$ python -q
>>> import numpy as np
>>> from numpy import linalg as LA
>>> np.set_printoptions(suppress=True, linewidth=100)
>>> rd = lambda a: np.round(a, 3) + 0
>>> X = np.loadtxt("sample2.csv", delimiter=",")
>>> X
array([[ 1.682,  1.003,  1.   ],
       [ 3.328, -0.597,  1.   ],
       [ 0.896,  0.118,  1.   ],
       [ 2.288, -4.953,  1.   ],
       [ 0.741,  3.148,  1.   ],
       [ 1.135, -0.719,  1.   ],
       [ 3.058, -0.709,  1.   ],
       [ 2.18 ,  3.658,  1.   ],
       [-0.9  , -0.806,  1.   ],
       [-6.512, -8.118,  1.   ],
       [-0.033,  0.803,  1.   ],
       [ 0.083,  3.348,  1.   ],
       [ 6.584,  7.645,  1.   ],
       [ 1.898,  2.458,  1.   ],
       [-4.64 , -9.637,  1.   ],
       [-2.635, -4.407,  1.   ],
       [ 2.062, -0.788,  1.   ],
       [ 0.336,  4.374,  1.   ],
       [ 1.702,  3.101,  1.   ]])
>>> M2 = np.c_[X[:, :2] @ np.array([[3, -2], [-9, 5]]), np.array([1, 2, 2, 0, 1, 2, 0, 2, 1, 1, 0, 0, 2, 2, 2, 1, 2, 1, 0])]
>>> print(rd(M2))
[[ -3.981   1.651   1.   ]
 [ 15.357  -9.641   2.   ]
 [  1.626  -1.202   2.   ]
 [ 51.441 -29.341   0.   ]
 [-26.109  14.258   1.   ]
 [  9.876  -5.865   2.   ]
 [ 15.555  -9.661   0.   ]
 [-26.382  13.93    2.   ]
 [  4.554  -2.23    1.   ]
 [ 53.526 -27.566   1.   ]
 [ -7.326   4.081   0.   ]
 [-29.883  16.574   0.   ]
 [-49.053  25.057   2.   ]
 [-16.428   8.494   2.   ]
 [ 72.813 -38.905   2.   ]
 [ 31.758 -16.765   1.   ]
 [ 13.278  -8.064   2.   ]
 [-38.358  21.198   1.   ]
 [-22.803  12.101   0.   ]]
>>> rd(LA.norm(LA.qr(X)[0].T @ M2, axis=0) ** 2 / ((M2 ** 2).sum(axis=0) + 1e-12))
array([1.   , 1.   , 0.676])
>>> rd(LA.norm(M2 - X @ LA.lstsq(X, M2)[0], axis=0))
array([0.   , 0.   , 3.508])
>>> print(LA.matrix_rank(M2))
3
>>> LA.matrix_rank(np.c_[X, M2])
np.int64(4)
>>> x = np.array([4, -4, -1])
>>> a = np.maximum(X @ x, 0)
>>> rd(np.maximum(X @ (3 * x), 0))
array([ 5.148, 44.1  ,  6.336, 83.892,  0.   , 19.248, 42.204,  0.   ,  0.   , 16.272,  0.   ,
        0.   ,  0.   ,  0.   , 56.964, 18.264, 31.2  ,  0.   ,  0.   ])
>>> print(X * (a > 1e-9)[:, None])
[[ 1.682  1.003  1.   ]
 [ 3.328 -0.597  1.   ]
 [ 0.896  0.118  1.   ]
 [ 2.288 -4.953  1.   ]
 [ 0.     0.     0.   ]
 [ 1.135 -0.719  1.   ]
 [ 3.058 -0.709  1.   ]
 [ 0.     0.     0.   ]
 [-0.    -0.     0.   ]
 [-6.512 -8.118  1.   ]
 [-0.     0.     0.   ]
 [ 0.     0.     0.   ]
 [ 0.     0.     0.   ]
 [ 0.     0.     0.   ]
 [-4.64  -9.637  1.   ]
 [-2.635 -4.407  1.   ]
 [ 2.062 -0.788  1.   ]
 [ 0.     0.     0.   ]
 [ 0.     0.     0.   ]]
>>> rd(np.tanh(X @ x))
array([ 0.937,  1.   ,  0.971,  1.   , -1.   ,  1.   ,  1.   , -1.   , -0.88 ,  1.   , -1.   ,
       -1.   , -1.   , -0.997,  1.   ,  1.   ,  1.   , -1.   , -1.   ])
>>> rd(X.T @ a)
array([  49.962, -421.943,  107.876])
>>> rd(LA.norm(X, 2))
np.float64(20.872)
>>> rd(X[7] @ X[18])
np.float64(16.054)
>>> rd(LA.norm(X, "nuc"))
np.float64(32.855)
>>> P = X @ LA.solve(X.T @ X, X.T)
>>> print(np.allclose(P @ P, P))
True
>>> LA.matrix_rank(np.eye(19) - P)
np.int64(16)
>>> W0 = np.load("data.npy")
>>> W0
array([[-3, -1, -2,  1],
       [-1, -3, -1, -2],
       [-2, -1, -3, -1],
       [ 1, -2, -1, -3]])
>>> P = np.triu(np.array([[3, 1, 2, -2], [-3, 2, -3, -2], [-1, -2, 1, 2], [2, -3, -2, 1]]), 1) + np.eye(4)
>>> M2 = P @ W0 @ LA.inv(P)
>>> LA.matrix_rank(M2)
np.int64(4)
>>> print(rd(LA.det(M2)))
-7.0
>>> x = np.array([1, 0, 0, 0])
>>> rhs = W0 @ x
>>> print(rhs)
[-3 -1 -2  1]
>>> print(rd(LA.solve(W0, rhs + W0[:, 2])))
[1. 0. 1. 0.]
>>> rd(LA.solve(W0, rhs))
array([1., 0., 0., 0.])
>>> print(rd(LA.solve(W0.T, W0[2])))
[0. 0. 1. 0.]
>>> J = np.load("case5.npy")
>>> J
array([[0.545, 0.455, 0.   ],
       [0.4  , 0.4  , 0.2  ],
       [0.   , 0.444, 0.556]])
>>> q = J.astype(float).copy()
>>> for j in range(3):
...     q[:, j] -= q[:, :j] @ (q[:, :j].T @ q[:, j])
...     q[:, j] /= LA.norm(q[:, j])
... 
>>> rd(q.T @ J)
array([[0.676, 0.603, 0.118],
       [0.   , 0.447, 0.571],
       [0.   , 0.   , 0.094]])
>>> rd(q.T @ q)
array([[1., 0., 0.],
       [0., 1., 0.],
       [0., 0., 1.]])
>>> x = np.array([0, 3, 1])
>>> rhs = J @ x
>>> coef, lr = np.zeros(3), 1 / LA.norm(J, 2) ** 2
>>> for i in range(4):
...     coef -= lr * J.T @ (J @ coef - rhs)
...     if i % 1 == 0: print(i, round(LA.norm(J @ coef - rhs), 3))
... 
0 0.398
1 0.284
2 0.206
3 0.154
>>> rd(coef)
array([0.935, 1.961, 1.601])
>>> rd(LA.cond(J))
np.float64(20.817)
>>> E = np.load("x.npy")
>>> rd(E)
array([[ 0.168,  0.617,  0.037, -0.298],
       [ 0.617,  2.597, -0.067, -0.374],
       [ 0.037, -0.067,  2.003,  0.038],
       [-0.298, -0.374,  0.038,  2.232]])
>>> # rank 3
>>> evals, vecs = LA.eigh(E)
>>> x = np.array([8, -5, 7, 4])
>>> print(rd(vecs * np.abs(evals) @ vecs.T))
[[ 0.168  0.617  0.037 -0.298]
 [ 0.617  2.597 -0.067 -0.374]
 [ 0.037 -0.067  2.003  0.038]
 [-0.298 -0.374  0.038  2.232]]
>>> rd(np.abs(E).sum(axis=1).max()), rd(np.abs(evals).max())
(np.float64(3.656), np.float64(3.0))
>>> print(rd(vecs * np.maximum(evals, 0) @ vecs.T))
[[ 0.168  0.617  0.037 -0.298]
 [ 0.617  2.597 -0.067 -0.374]
 [ 0.037 -0.067  2.003  0.038]
 [-0.298 -0.374  0.038  2.232]]
>>> arr = np.load("m.npy")
>>> arr
array([[ -0.349,  -3.637,  -2.242],
       [ -1.488,  -4.358,  -1.267],
       [ -0.849,  -1.84 ,   0.073],
       [  1.905,   5.155,   1.466],
       [  0.825,   0.265,  -0.813],
       [  0.237,  -0.547,  -1.067],
       [ -3.715, -10.29 ,  -3.552],
       [  0.593,   0.975,  -0.106],
       [ -0.355,  -0.033,   0.236],
       [  0.701,  -0.113,  -0.895],
       [ -0.934,  -1.431,  -0.113],
       [ -1.241,  -2.609,  -0.624],
       [  0.235,   1.279,   0.843],
       [ -0.75 ,  -1.435,  -0.076],
       [  0.763,   2.99 ,   1.389],
       [  0.33 ,   0.176,  -0.629]])
>>> z = arr[:, 2] > np.median(arr[:, 2])
>>> u = arr[z].mean(axis=0) - arr[~z].mean(axis=0)
>>> rd((((arr - arr.mean(axis=0)) @ u > 0) == z).mean())
np.float64(0.562)
>>> np.argsort(-np.abs(u).round(6), kind="stable")
array([1, 2, 0])
>>> mat = np.load("mat.npy")
>>> mat
array([[ 1., -2.,  1.,  0.],
       [ 3.,  0., -3.,  0.],
       [-2., -1., -3.,  0.],
       [ 0.,  0.,  0.,  2.]])
>>> # splits into 2 blocks
>>> x = np.array([-4, -1, 4, -4])
>>> rhs = mat @ x
>>> rhs
array([  2., -24.,  -3.,  -8.])
>>> rd(LA.solve(mat, rhs + mat[:, 0]))
array([-3., -1.,  4., -4.])
>>> print(rd(LA.solve(mat, rhs)))
[-4. -1.  4. -4.]
>>> rd(LA.solve(mat, mat[:, 3]))
array([0., 0., 0., 1.])
>>> rd(LA.solve(mat, 3 * rhs))
array([-12.,  -3.,  12., -12.])
>>> x = np.array([5, 5, 5, 2])
>>> a = np.maximum(mat @ x, 0)
>>> mat.T @ a
array([0., 0., 0., 8.])
>>> rd(np.tanh(mat @ x))
array([ 0.   ,  0.   , -1.   ,  0.999])
>>> np.maximum(mat @ x, 0) - np.maximum(-mat @ x, 0)
array([  0.,   0., -30.,   4.])
>>> a
array([0., 0., 0., 4.])
>>> u = np.array([3, 0, 0, 2])
>>> M2 = mat + np.outer(u, np.eye(4)[3])
>>> print(LA.matrix_rank(M2 - mat))
1
>>> (mat - mat.T) / 2
array([[ 0. , -2.5,  1.5,  0. ],
       [ 2.5,  0. , -1. ,  0. ],
       [-1.5,  1. ,  0. ,  0. ],
       [ 0. ,  0. ,  0. ,  0. ]])
>>> rd(LA.det(mat))
np.float64(-72.0)
>>> print(rd(np.sort(np.abs(LA.eigvals(mat)))))
[2.    3.047 3.047 3.878]
>>> rd(np.abs(LA.eigvals(mat)).max())
np.float64(3.878)
>>> print(np.allclose(mat, mat.T))
False
>>> q, R = LA.qr(mat)
>>> print(rd(np.trace(q @ q.T)))
4.0
>>> np.allclose(R.T @ R, mat.T @ mat)
True
>>> rd(q.T @ q)
array([[1., 0., 0., 0.],
       [0., 1., 0., 0.],
       [0., 0., 1., 0.],
       [0., 0., 0., 1.]])
>>> print(rd(q))
[[-0.267  0.894 -0.359  0.   ]
 [-0.802  0.     0.598  0.   ]
 [ 0.535  0.447  0.717  0.   ]
 [ 0.     0.     0.     1.   ]]
